>>> import numpy as np
>>> np.set_printoptions(precision=2, suppress=True, linewidth=200)
>>> def rnd(a):
...     return np.round(a, 2) + 0
... 
>>> feats = np.loadtxt("out16.csv", delimiter=",")
>>> rnd(feats)
array([[-0.27,  0.71, -0.48, -0.04,  0.06, -0.44],
       [ 0.  , -0.11, -0.41, -0.56, -0.68,  0.22],
       [-0.34, -0.33, -0.57, -0.05,  0.56,  0.37],
       [-0.34,  0.11,  0.48, -0.75,  0.3 , -0.04],
       [ 0.81,  0.28, -0.15, -0.29,  0.35,  0.18],
       [-0.2 ,  0.54,  0.18,  0.2 , -0.11,  0.76]])
>>> # columns are unit length and at right angles
>>> other = feats / np.sqrt((feats ** 2).mean(axis=1, keepdims=True))
>>> rnd(np.linalg.norm(other, axis=1))
array([2.45, 2.45, 2.45, 2.45, 2.45, 2.45])
>>> rnd(other[3])
array([-0.83,  0.26,  1.17, -1.83,  0.72, -0.09])
>>> theta = np.radians(15)
>>> Rm = np.eye(6)
>>> Rm[1, 1] = Rm[3, 3] = np.cos(theta)
>>> Rm[1, 3], Rm[3, 1] = -np.sin(theta), np.sin(theta)
>>> rnd(Rm)
array([[ 1.  ,  0.  ,  0.  ,  0.  ,  0.  ,  0.  ],
       [ 0.  ,  0.97,  0.  , -0.26,  0.  ,  0.  ],
       [ 0.  ,  0.  ,  1.  ,  0.  ,  0.  ,  0.  ],
       [ 0.  ,  0.26,  0.  ,  0.97,  0.  ,  0.  ],
       [ 0.  ,  0.  ,  0.  ,  0.  ,  1.  ,  0.  ],
       [ 0.  ,  0.  ,  0.  ,  0.  ,  0.  ,  1.  ]])
>>> other = feats @ Rm.T
>>> np.allclose(np.linalg.norm(feats, axis=1), np.linalg.norm(other, axis=1))
True
>>> rnd(np.abs(other - feats).max(axis=0))
array([0.  , 0.19, 0.  , 0.18, 0.  , 0.  ])
